In [1]: import numpy as np

In [2]: from numpy import linalg as LA

In [3]: np.set_printoptions(precision=2, suppress=True, linewidth=140, floatmode="fixed")

In [4]: rd = lambda a: np.round(a, 2) + 0

In [5]: mat = np.array([[0, 1, 0, 1, 1, 1],
   ...:     [1, 0, 0, 1, 1, 0],
   ...:     [0, 0, 0, 0, 1, 0],
   ...:     [1, 1, 0, 0, 0, 1],
   ...:     [1, 1, 1, 0, 0, 0],
   ...:     [1, 0, 0, 1, 0, 0]])

In [6]: [round(float(x), 2) for x in LA.svd(mat, compute_uv=False)[:3]]
Out[6]: [2.98, 1.78, 1.54]

In [7]: rank = LA.matrix_rank(mat)

In [8]: rank
Out[8]: np.int64(5)

In [9]: N = LA.svd(mat)[2][rank:].T

In [10]: N.shape
Out[10]: (6, 1)

In [11]: rd(N[:, 0] / N[np.abs(N[:, 0]).round(6).argmax(), 0])
Out[11]: array([ 0.00,  1.00, -1.00,  0.00,  0.00, -1.00])

In [12]: u = np.array([3, 3, 2, 0, 2, 1])

In [13]: feats = 3 * np.eye(6) + np.outer(u, u)

In [14]: feats
Out[14]: 
array([[12.00,  9.00,  6.00,  0.00,  6.00,  3.00],
       [ 9.00, 12.00,  6.00,  0.00,  6.00,  3.00],
       [ 6.00,  6.00,  7.00,  0.00,  4.00,  2.00],
       [ 0.00,  0.00,  0.00,  3.00,  0.00,  0.00],
       [ 6.00,  6.00,  4.00,  0.00,  7.00,  2.00],
       [ 3.00,  3.00,  2.00,  0.00,  2.00,  4.00]])

In [15]: np.allclose(feats, feats.T)
Out[15]: True

In [16]: (feats + feats.T) / 2
Out[16]: 
array([[12.00,  9.00,  6.00,  0.00,  6.00,  3.00],
       [ 9.00, 12.00,  6.00,  0.00,  6.00,  3.00],
       [ 6.00,  6.00,  7.00,  0.00,  4.00,  2.00],
       [ 0.00,  0.00,  0.00,  3.00,  0.00,  0.00],
       [ 6.00,  6.00,  4.00,  0.00,  7.00,  2.00],
       [ 3.00,  3.00,  2.00,  0.00,  2.00,  4.00]])

In [17]: feats @ feats
Out[17]: 
array([[306.00, 297.00, 198.00,   0.00, 198.00,  99.00],
       [297.00, 306.00, 198.00,   0.00, 198.00,  99.00],
       [198.00, 198.00, 141.00,   0.00, 132.00,  66.00],
       [  0.00,   0.00,   0.00,   9.00,   0.00,   0.00],
       [198.00, 198.00, 132.00,   0.00, 141.00,  66.00],
       [ 99.00,  99.00,  66.00,   0.00,  66.00,  42.00]])

In [18]: ev, V = LA.eigh(feats)

In [19]: x0 = np.array([-2, -2, -1, -2, -4, 0])

In [20]: rd(x0 @ feats @ x0 / (x0 @ x0)), rd(ev[0]), rd(ev[-1])
Out[20]: (np.float64(19.69), np.float64(3.0), np.float64(30.0))

In [21]: (np.sign(V[:, -1].round(6)) == np.sign(V[0, -1].round(6))).astype(int)
Out[21]: array([1, 1, 1, 0, 1, 1])

In [22]: rd(LA.eigvalsh(feats[1:, 1:]))
Out[22]: array([ 3.00,  3.00,  3.00,  3.00, 21.00])

In [23]: blk = np.stack([feats, 4 * feats, feats[::-1]])

In [24]: blk.shape
Out[24]: (3, 6, 6)

In [25]: rd(LA.norm(blk, axis=(1, 2)))
Out[25]: array([ 30.74, 122.96,  30.74])

In [26]: LA.matrix_rank(blk)
Out[26]: array([6, 6, 6])

In [27]: LA.matrix_rank(blk.reshape(3, -1))
Out[27]: np.int64(2)

In [28]: blk.sum(axis=0)
Out[28]: 
array([[63.00, 48.00, 32.00,  0.00, 32.00, 19.00],
       [51.00, 66.00, 34.00,  0.00, 37.00, 17.00],
       [30.00, 30.00, 35.00,  3.00, 20.00, 10.00],
       [ 6.00,  6.00,  7.00, 15.00,  4.00,  2.00],
       [39.00, 42.00, 26.00,  0.00, 41.00, 13.00],
       [27.00, 24.00, 16.00,  0.00, 16.00, 23.00]])
